$ python3 -q
>>> import numpy as np
>>> np.set_printoptions(precision=2, suppress=True, linewidth=140, floatmode="fixed")
>>> def rnd(a):
...     return np.round(a, 2) + 0
... 
>>> u = np.array([1, 8, 9, 9, 6, 2]) + 0.5
>>> X = np.eye(6) - 2 * np.outer(u, u) / (u @ u)
>>> print(rnd(X))
[[ 0.99 -0.08 -0.09 -0.09 -0.06 -0.02]
 [-0.08  0.52 -0.53 -0.53 -0.36 -0.14]
 [-0.09 -0.53  0.41 -0.59 -0.41 -0.16]
 [-0.09 -0.53 -0.59  0.41 -0.41 -0.16]
 [-0.06 -0.36 -0.41 -0.41  0.72 -0.11]
 [-0.02 -0.14 -0.16 -0.16 -0.11  0.96]]
>>> print(rnd(np.linalg.det(X)))
-1.0
>>> print(rnd(np.abs(np.linalg.eigvals(X)).max()))
1.0
>>> print(rnd(np.sort(np.abs(np.linalg.eigvals(X)))))
[1.00 1.00 1.00 1.00 1.00 1.00]
>>> print(np.allclose(X, X.T))
True
>>> Q, r_ = np.linalg.qr(X)
>>> print(np.allclose(r_.T @ r_, X.T @ X))
True
>>> print(rnd(np.abs(np.diag(r_))))
[1.00 1.00 1.00 1.00 1.00 1.00]
>>> print(rnd(r_))
[[-1.00  0.00  0.00  0.00  0.00  0.00]
 [ 0.00 -1.00  0.00  0.00  0.00  0.00]
 [ 0.00  0.00 -1.00  0.00  0.00  0.00]
 [ 0.00  0.00  0.00  1.00  0.00  0.00]
 [ 0.00  0.00  0.00  0.00 -1.00  0.00]
 [ 0.00  0.00  0.00  0.00  0.00  1.00]]
>>> print(rnd(np.trace(Q @ Q.T)))
6.0
>>> ev, evecs = np.linalg.eigh(X)
>>> print(rnd(np.linalg.svd(X, compute_uv=False)))
[1.00 1.00 1.00 1.00 1.00 1.00]
>>> print(rnd(np.linalg.eigvalsh(X @ X)))
[1.00 1.00 1.00 1.00 1.00 1.00]
>>> print(rnd(evecs @ np.diag(ev) @ evecs.T))
[[ 0.99 -0.08 -0.09 -0.09 -0.06 -0.02]
 [-0.08  0.52 -0.53 -0.53 -0.36 -0.14]
 [-0.09 -0.53  0.41 -0.59 -0.41 -0.16]
 [-0.09 -0.53 -0.59  0.41 -0.41 -0.16]
 [-0.06 -0.36 -0.41 -0.41  0.72 -0.11]
 [-0.02 -0.14 -0.16 -0.16 -0.11  0.96]]
>>> print(rnd(evecs.T @ evecs))
[[1.00 0.00 0.00 0.00 0.00 0.00]
 [0.00 1.00 0.00 0.00 0.00 0.00]
 [0.00 0.00 1.00 0.00 0.00 0.00]
 [0.00 0.00 0.00 1.00 0.00 0.00]
 [0.00 0.00 0.00 0.00 1.00 0.00]
 [0.00 0.00 0.00 0.00 0.00 1.00]]
>>> print(rnd(np.linalg.eigvalsh(X + 4 * np.eye(6))))
[3.00 5.00 5.00 5.00 5.00 5.00]
>>> print(np.unique(ev.round(6) + 0, return_counts=True)[1])
[1 5]
>>> print(rnd(evecs.T @ X @ evecs))
[[-1.00  0.00  0.00  0.00  0.00  0.00]
 [ 0.00  1.00  0.00  0.00  0.00  0.00]
 [ 0.00  0.00  1.00  0.00  0.00  0.00]
 [ 0.00  0.00  0.00  1.00  0.00  0.00]
 [ 0.00  0.00  0.00  0.00  1.00  0.00]
 [ 0.00  0.00  0.00  0.00  0.00  1.00]]
>>> print(rnd(ev.sum()), np.trace(X))
4.0 4.0
>>> print(np.all(np.linalg.eigvalsh(X) > 0))
False
>>> gram = X.T @ X
>>> print(rnd(np.linalg.svd(X, compute_uv=False) ** 2))
[1.00 1.00 1.00 1.00 1.00 1.00]
>>> print(rnd(np.diag(gram)))
[1.00 1.00 1.00 1.00 1.00 1.00]
>>> arr = np.loadtxt("case4.csv", delimiter=",")
>>> print(arr)
[[5.00 1.00 1.00 1.00 1.00 1.00 1.00 1.00 1.00]
 [1.00 5.00 1.00 1.00 1.00 1.00 1.00 1.00 1.00]
 [1.00 1.00 5.00 1.00 1.00 1.00 1.00 1.00 1.00]
 [1.00 1.00 1.00 5.00 1.00 1.00 1.00 1.00 1.00]
 [1.00 1.00 1.00 1.00 5.00 1.00 1.00 1.00 1.00]
 [1.00 1.00 1.00 1.00 1.00 5.00 1.00 1.00 1.00]
 [1.00 1.00 1.00 1.00 1.00 1.00 5.00 1.00 1.00]
 [1.00 1.00 1.00 1.00 1.00 1.00 1.00 5.00 1.00]
 [1.00 1.00 1.00 1.00 1.00 1.00 1.00 1.00 5.00]]
>>> # symmetric
>>> u = np.array([0, 1, 0])
>>> print(rnd(np.array([np.convolve(row, u, "same") for row in X])))
[[ 0.99 -0.08 -0.09 -0.09 -0.06 -0.02]
 [-0.08  0.52 -0.53 -0.53 -0.36 -0.14]
 [-0.09 -0.53  0.41 -0.59 -0.41 -0.16]
 [-0.09 -0.53 -0.59  0.41 -0.41 -0.16]
 [-0.06 -0.36 -0.41 -0.41  0.72 -0.11]
 [-0.02 -0.14 -0.16 -0.16 -0.11  0.96]]
>>> print(rnd(np.polyval(u, X[5])))
[-0.02 -0.14 -0.16 -0.16 -0.11  0.96]
>>> print(rnd(np.correlate(X[5], X[2], "full")))
[ 0.00  0.03  0.10  0.16  0.13  0.00 -0.29 -0.52  0.46 -0.50 -0.09]
>>> print(rnd(np.convolve(X[5], u)))
[ 0.00 -0.02 -0.14 -0.16 -0.16 -0.11  0.96  0.00]
>>> low = np.linalg.cholesky(arr)
>>> print(arr / np.sqrt(np.outer(np.diag(arr), np.diag(arr))))
[[1.00 0.20 0.20 0.20 0.20 0.20 0.20 0.20 0.20]
 [0.20 1.00 0.20 0.20 0.20 0.20 0.20 0.20 0.20]
 [0.20 0.20 1.00 0.20 0.20 0.20 0.20 0.20 0.20]
 [0.20 0.20 0.20 1.00 0.20 0.20 0.20 0.20 0.20]
 [0.20 0.20 0.20 0.20 1.00 0.20 0.20 0.20 0.20]
 [0.20 0.20 0.20 0.20 0.20 1.00 0.20 0.20 0.20]
 [0.20 0.20 0.20 0.20 0.20 0.20 1.00 0.20 0.20]
 [0.20 0.20 0.20 0.20 0.20 0.20 0.20 1.00 0.20]
 [0.20 0.20 0.20 0.20 0.20 0.20 0.20 0.20 1.00]]
>>> print(np.linalg.eigvalsh(arr).min() > 0)
True
>>> print(rnd(np.diag(low) ** 2))
[5.00 4.80 4.67 4.57 4.50 4.44 4.40 4.36 4.33]
>>> print(rnd(np.prod(np.diag(low)) ** 2), rnd(np.linalg.det(arr)))
851968.0 851968.0
>>> print(rnd(low @ low.T))
[[5.00 1.00 1.00 1.00 1.00 1.00 1.00 1.00 1.00]
 [1.00 5.00 1.00 1.00 1.00 1.00 1.00 1.00 1.00]
 [1.00 1.00 5.00 1.00 1.00 1.00 1.00 1.00 1.00]
 [1.00 1.00 1.00 5.00 1.00 1.00 1.00 1.00 1.00]
 [1.00 1.00 1.00 1.00 5.00 1.00 1.00 1.00 1.00]
 [1.00 1.00 1.00 1.00 1.00 5.00 1.00 1.00 1.00]
 [1.00 1.00 1.00 1.00 1.00 1.00 5.00 1.00 1.00]
 [1.00 1.00 1.00 1.00 1.00 1.00 1.00 5.00 1.00]
 [1.00 1.00 1.00 1.00 1.00 1.00 1.00 1.00 5.00]]
>>> ev, evecs = np.linalg.eigh(arr)
>>> print(rnd(np.linalg.eigvalsh(arr @ arr)))
[ 16.00  16.00  16.00  16.00  16.00  16.00  16.00  16.00 169.00]
>>> print(np.abs(evecs[:, -1]).round(6).argmax())
0
>>> print(rnd(evecs.T @ arr @ evecs))
[[ 4.00  0.00  0.00  0.00  0.00  0.00  0.00  0.00  0.00]
 [ 0.00  4.00  0.00  0.00  0.00  0.00  0.00  0.00  0.00]
 [ 0.00  0.00  4.00  0.00  0.00  0.00  0.00  0.00  0.00]
 [ 0.00  0.00  0.00  4.00  0.00  0.00  0.00  0.00  0.00]
 [ 0.00  0.00  0.00  0.00  4.00  0.00  0.00  0.00  0.00]
 [ 0.00  0.00  0.00  0.00  0.00  4.00  0.00  0.00  0.00]
 [ 0.00  0.00  0.00  0.00  0.00  0.00  4.00  0.00  0.00]
 [ 0.00  0.00  0.00  0.00  0.00  0.00  0.00  4.00  0.00]
 [ 0.00  0.00  0.00  0.00  0.00  0.00  0.00  0.00 13.00]]
>>> print(rnd(evecs @ np.diag(ev) @ evecs.T))
[[5.00 1.00 1.00 1.00 1.00 1.00 1.00 1.00 1.00]
 [1.00 5.00 1.00 1.00 1.00 1.00 1.00 1.00 1.00]
 [1.00 1.00 5.00 1.00 1.00 1.00 1.00 1.00 1.00]
 [1.00 1.00 1.00 5.00 1.00 1.00 1.00 1.00 1.00]
 [1.00 1.00 1.00 1.00 5.00 1.00 1.00 1.00 1.00]
 [1.00 1.00 1.00 1.00 1.00 5.00 1.00 1.00 1.00]
 [1.00 1.00 1.00 1.00 1.00 1.00 5.00 1.00 1.00]
 [1.00 1.00 1.00 1.00 1.00 1.00 1.00 5.00 1.00]
 [1.00 1.00 1.00 1.00 1.00 1.00 1.00 1.00 5.00]]
>>> other = np.linalg.inv(arr)
>>> print(rnd(np.linalg.cond(arr)))
3.25
>>> print((np.abs(other) > 1e-9).astype(int))
[[1 1 1 1 1 1 1 1 1]
 [1 1 1 1 1 1 1 1 1]
 [1 1 1 1 1 1 1 1 1]
 [1 1 1 1 1 1 1 1 1]
 [1 1 1 1 1 1 1 1 1]
 [1 1 1 1 1 1 1 1 1]
 [1 1 1 1 1 1 1 1 1]
 [1 1 1 1 1 1 1 1 1]
 [1 1 1 1 1 1 1 1 1]]
>>> print(rnd(other))
[[ 0.23 -0.02 -0.02 -0.02 -0.02 -0.02 -0.02 -0.02 -0.02]
 [-0.02  0.23 -0.02 -0.02 -0.02 -0.02 -0.02 -0.02 -0.02]
 [-0.02 -0.02  0.23 -0.02 -0.02 -0.02 -0.02 -0.02 -0.02]
 [-0.02 -0.02 -0.02  0.23 -0.02 -0.02 -0.02 -0.02 -0.02]
 [-0.02 -0.02 -0.02 -0.02  0.23 -0.02 -0.02 -0.02 -0.02]
 [-0.02 -0.02 -0.02 -0.02 -0.02  0.23 -0.02 -0.02 -0.02]
 [-0.02 -0.02 -0.02 -0.02 -0.02 -0.02  0.23 -0.02 -0.02]
 [-0.02 -0.02 -0.02 -0.02 -0.02 -0.02 -0.02  0.23 -0.02]
 [-0.02 -0.02 -0.02 -0.02 -0.02 -0.02 -0.02 -0.02  0.23]]
>>> print(rnd(np.linalg.det(arr) * np.linalg.det(other)))
1.0
>>> print(rnd(np.linalg.inv(other)))
[[5.00 1.00 1.00 1.00 1.00 1.00 1.00 1.00 1.00]
 [1.00 5.00 1.00 1.00 1.00 1.00 1.00 1.00 1.00]
 [1.00 1.00 5.00 1.00 1.00 1.00 1.00 1.00 1.00]
 [1.00 1.00 1.00 5.00 1.00 1.00 1.00 1.00 1.00]
 [1.00 1.00 1.00 1.00 5.00 1.00 1.00 1.00 1.00]
 [1.00 1.00 1.00 1.00 1.00 5.00 1.00 1.00 1.00]
 [1.00 1.00 1.00 1.00 1.00 1.00 5.00 1.00 1.00]
 [1.00 1.00 1.00 1.00 1.00 1.00 1.00 5.00 1.00]
 [1.00 1.00 1.00 1.00 1.00 1.00 1.00 1.00 5.00]]
>>> print(np.allclose(other, arr.T))
False
>>> print(rnd(arr @ other))
[[1.00 0.00 0.00 0.00 0.00 0.00 0.00 0.00 0.00]
 [0.00 1.00 0.00 0.00 0.00 0.00 0.00 0.00 0.00]
 [0.00 0.00 1.00 0.00 0.00 0.00 0.00 0.00 0.00]
 [0.00 0.00 0.00 1.00 0.00 0.00 0.00 0.00 0.00]
 [0.00 0.00 0.00 0.00 1.00 0.00 0.00 0.00 0.00]
 [0.00 0.00 0.00 0.00 0.00 1.00 0.00 0.00 0.00]
 [0.00 0.00 0.00 0.00 0.00 0.00 1.00 0.00 0.00]
 [0.00 0.00 0.00 0.00 0.00 0.00 0.00 1.00 0.00]
 [0.00 0.00 0.00 0.00 0.00 0.00 0.00 0.00 1.00]]
>>> W0 = np.load("w.npy")
>>> print(W0)
[[  9.05   2.96 -18.13   7.17   0.82   7.00   1.35  -2.80]
 [-14.35   8.96  11.43   1.17   8.10  -0.20  12.42   4.13]
 [ 11.40   3.12 -18.46   5.95   0.03   8.72   0.18  -3.37]
 [-14.92  10.82  12.10   0.14   8.29  -1.82  12.08   3.16]
 [-16.24   8.14  11.65  -0.80   8.18  -1.57  11.82   2.74]
 [-15.78  10.03  10.50   0.04   7.24  -0.11  12.93   4.68]
 [-17.99  14.38  -6.61   7.03  -9.84   4.14 -14.41   6.17]
 [ 11.42   2.61 -16.38   7.13   0.36   8.10  -0.64  -2.85]
 [-15.82   7.68  11.00  -1.03   6.91  -1.51  11.80   3.64]
 [ 10.49   3.16 -18.98   8.07   1.01   8.95   0.73  -2.68]
 [-17.65   9.52  11.39   0.35   6.54  -2.40  12.44   3.18]
 [-16.29  13.39  -6.03   9.03 -11.84   4.36 -13.50   4.34]
 [-17.75  11.52  -7.45   5.75  -8.68   3.39 -14.67   3.90]
 [-17.86  14.71  -4.93   6.49  -9.68   5.29 -14.15   5.98]]
>>> vec = np.array([1, 2, 9, 4, 3, 1, 3, 1])
>>> y = W0 @ vec
>>> print(rnd(np.linalg.lstsq(W0, y)[0]))
[1.00 2.00 9.00 4.00 3.00 1.00 3.00 1.00]
>>> print(rnd(np.linalg.solve(W0.T @ W0, W0.T @ y)))
[1.00 2.00 9.00 4.00 3.00 1.00 3.00 1.00]
>>> print(rnd(np.linalg.pinv(W0) @ W0))
[[1.00 0.00 0.00 0.00 0.00 0.00 0.00 0.00]
 [0.00 1.00 0.00 0.00 0.00 0.00 0.00 0.00]
 [0.00 0.00 1.00 0.00 0.00 0.00 0.00 0.00]
 [0.00 0.00 0.00 1.00 0.00 0.00 0.00 0.00]
 [0.00 0.00 0.00 0.00 1.00 0.00 0.00 0.00]
 [0.00 0.00 0.00 0.00 0.00 1.00 0.00 0.00]
 [0.00 0.00 0.00 0.00 0.00 0.00 1.00 0.00]
 [0.00 0.00 0.00 0.00 0.00 0.00 0.00 1.00]]
>>> rng = np.random.default_rng(742066)
>>> y = y + 0.3 * rng.normal(size=14)
>>> print(rnd(y))
[-109.10  176.50 -119.06  178.44  163.23  163.88  -83.27  -97.54  152.82 -110.07  162.99  -74.40 -101.22  -66.46]
>>> b, *_ = np.linalg.lstsq(W0, y)
>>> print(rnd(W0.T @ (y - W0 @ b)))
[0.00 0.00 0.00 0.00 0.00 0.00 0.00 0.00]
>>> print(rnd(b))
[0.90 1.86 9.14 4.10 3.01 1.30 2.95 0.74]
